$ python3 -q
>>> import numpy as np
>>> import numpy.linalg as la
>>> np.set_printoptions(precision=3, suppress=True, linewidth=160)
>>> m1 = np.loadtxt("dump.csv", delimiter=",")
>>> m1
array([[-0.437,  0.446, -0.051, -0.079,  0.201,  0.042, -0.211, -0.055, -0.233,  0.366,  0.111,  0.558],
       [-0.131, -0.061,  0.474,  0.003,  0.264, -0.156,  0.625,  0.274,  0.351,  0.088,  0.046,  0.249],
       [ 0.437,  0.093, -0.221, -0.184,  0.039,  0.584,  0.373, -0.002, -0.125,  0.013,  0.443,  0.156],
       [ 0.393,  0.092,  0.628, -0.016, -0.115,  0.271, -0.439,  0.342, -0.046,  0.147, -0.123,  0.086],
       [ 0.044,  0.689,  0.076, -0.17 , -0.489, -0.22 ,  0.07 , -0.058,  0.309, -0.255,  0.17 , -0.058],
       [ 0.044,  0.12 ,  0.024, -0.148,  0.657,  0.022, -0.31 ,  0.002,  0.194, -0.617,  0.12 ,  0.026],
       [ 0.306,  0.032, -0.317,  0.368,  0.008, -0.47 , -0.064,  0.559, -0.164, -0.042,  0.243,  0.211],
       [ 0.262, -0.058, -0.051,  0.423,  0.071, -0.014, -0.211, -0.434,  0.589,  0.313,  0.193,  0.162],
       [ 0.481,  0.123,  0.18 , -0.101,  0.185, -0.405,  0.189, -0.482, -0.394,  0.007, -0.26 ,  0.15 ],
       [-0.218, -0.151,  0.379,  0.468, -0.216,  0.076,  0.022, -0.254, -0.33 , -0.401,  0.396,  0.153],
       [ 0.044, -0.269, -0.179, -0.142, -0.319,  0.088, -0.024, -0.004,  0.185, -0.335, -0.383,  0.686],
       [ 0.   ,  0.419, -0.113,  0.588,  0.129,  0.335,  0.217,  0.063, -0.018, -0.131, -0.514, -0.065]])
>>> # columns are unit length and at right angles
>>> blk = np.stack([m1, -1 * m1, m1[::-1]])
>>> np.round(np.einsum("bij,cij->bc", blk, blk), 3) + 0
array([[ 12., -12.,   0.],
       [-12.,  12.,   0.],
       [  0.,   0.,  12.]])
>>> la.matrix_rank(blk)
array([12, 12, 12])
>>> rng = np.random.default_rng(297)
>>> arr = (rng.random((9, 9)) < 0.3) + np.eye(9)
>>> arr /= arr.sum(axis=1, keepdims=True)
>>> arr
array([[0.4  , 0.2  , 0.   , 0.   , 0.2  , 0.2  , 0.   , 0.   , 0.   ],
       [0.   , 0.4  , 0.2  , 0.   , 0.2  , 0.   , 0.2  , 0.   , 0.   ],
       [0.2  , 0.2  , 0.4  , 0.   , 0.   , 0.   , 0.   , 0.2  , 0.   ],
       [0.   , 0.   , 0.   , 1.   , 0.   , 0.   , 0.   , 0.   , 0.   ],
       [0.   , 0.   , 0.25 , 0.   , 0.25 , 0.   , 0.25 , 0.   , 0.25 ],
       [0.167, 0.167, 0.167, 0.167, 0.   , 0.167, 0.   , 0.167, 0.   ],
       [0.   , 0.   , 0.5  , 0.   , 0.   , 0.   , 0.5  , 0.   , 0.   ],
       [0.2  , 0.   , 0.   , 0.   , 0.2  , 0.   , 0.2  , 0.2  , 0.2  ],
       [0.25 , 0.   , 0.   , 0.25 , 0.   , 0.   , 0.   , 0.   , 0.5  ]])
>>> # rows sum to 1
>>> arr @ np.ones(9)
array([1., 1., 1., 1., 1., 1., 1., 1., 1.])
>>> pr = np.eye(9)[4]
>>> for _ in range(3):
...     pr = pr @ arr
...     print(pr.round(3))
... 
[0.   0.   0.25 0.   0.25 0.   0.25 0.   0.25]
[0.112 0.05  0.288 0.062 0.062 0.    0.188 0.05  0.188]
[0.159 0.1   0.234 0.109 0.058 0.023 0.129 0.068 0.119]
